$ python -q
>>> import numpy as np
>>> from numpy import linalg as LA
>>> np.set_printoptions(precision=1, suppress=True, linewidth=100, sign=" ")
>>> rd = lambda a: np.round(a, 1) + 0
>>> Q, _ = LA.qr(np.array([[-0.5, -1.2, 2.3, -0.2, 0.3, 2.0],
...     [-0.1, 0.9, -1.0, -0.3, 1.0, 1.2],
...     [1.0, 0.6, -0.9, -0.4, 0.5, -0.7],
...     [-2.3, -0.1, 1.6, 0.6, -0.8, -0.9],
...     [0.3, -1.2, 0.8, -0.4, -0.5, 1.5],
...     [0.2, 1.3, -0.1, 3.0, 0.0, -1.1]]))
>>> mat = 2 * Q
>>> rd(mat)
array([[-0.4,  0.9, -1.3,  0.9, -0.6,  0.2],
       [-0.1, -0.8,  0.4,  0.8, -1.4, -0.9],
       [ 0.8, -0.4, -0.3,  1.1,  1.2, -0.8],
       [-1.8, -0.3,  0. ,  0.1,  0.7, -0.6],
       [ 0.2,  1.1,  0. , -0.8, -0.1, -1.5],
       [ 0.2, -1.1, -1.4, -0.9, -0.2, -0.3]])
>>> rd(mat.T @ mat)
array([[ 4.,  0.,  0.,  0.,  0.,  0.],
       [ 0.,  4.,  0.,  0.,  0.,  0.],
       [ 0.,  0.,  4.,  0.,  0.,  0.],
       [ 0.,  0.,  0.,  4.,  0.,  0.],
       [ 0.,  0.,  0.,  0.,  4.,  0.],
       [ 0.,  0.,  0.,  0.,  0.,  4.]])
>>> rd(LA.svd(mat, compute_uv=False))
array([ 2.,  2.,  2.,  2.,  2.,  2.])
>>> rd(LA.pinv(mat))
array([[-0.1,  0. ,  0.2, -0.4,  0.1,  0. ],
       [ 0.2, -0.2, -0.1, -0.1,  0.3, -0.3],
       [-0.3,  0.1, -0.1,  0. ,  0. , -0.4],
       [ 0.2,  0.2,  0.3,  0. , -0.2, -0.2],
       [-0.1, -0.3,  0.3,  0.2,  0. ,  0. ],
       [ 0.1, -0.2, -0.2, -0.1, -0.4, -0.1]])
>>> Q, R = LA.qr(mat)
>>> rd(Q)
array([[-0.2,  0.5, -0.7,  0.5, -0.3,  0.1],
       [ 0. , -0.4,  0.2,  0.4, -0.7, -0.4],
       [ 0.4, -0.2, -0.2,  0.6,  0.6, -0.4],
       [-0.9, -0.1,  0. ,  0. ,  0.3, -0.3],
       [ 0.1,  0.5,  0. , -0.4, -0.1, -0.7],
       [ 0.1, -0.5, -0.7, -0.4, -0.1, -0.1]])
>>> rd(R)
array([[ 2.,  0.,  0.,  0.,  0.,  0.],
       [ 0.,  2.,  0.,  0.,  0.,  0.],
       [ 0.,  0.,  2.,  0.,  0.,  0.],
       [ 0.,  0.,  0.,  2.,  0.,  0.],
       [ 0.,  0.,  0.,  0.,  2.,  0.],
       [ 0.,  0.,  0.,  0.,  0.,  2.]])
>>> rd(Q.T @ Q)
array([[ 1.,  0.,  0.,  0.,  0.,  0.],
       [ 0.,  1.,  0.,  0.,  0.,  0.],
       [ 0.,  0.,  1.,  0.,  0.,  0.],
       [ 0.,  0.,  0.,  1.,  0.,  0.],
       [ 0.,  0.,  0.,  0.,  1.,  0.],
       [ 0.,  0.,  0.,  0.,  0.,  1.]])
>>> Q.shape, R.shape
((6, 6), (6, 6))
>>> rng = np.random.default_rng(333552)
>>> labels = rng.permutation(6)
>>> labels
array([ 5,  1,  3,  2,  4,  0])
>>> M2 = Q[labels][:, labels]
>>> rd(np.sort(np.abs(LA.eigvals(M2))))
array([ 1.,  1.,  1.,  1.,  1.,  1.])
>>> rd(np.trace(M2))
np.float64(-0.9)
>>> np.allclose(M2, Q)
False
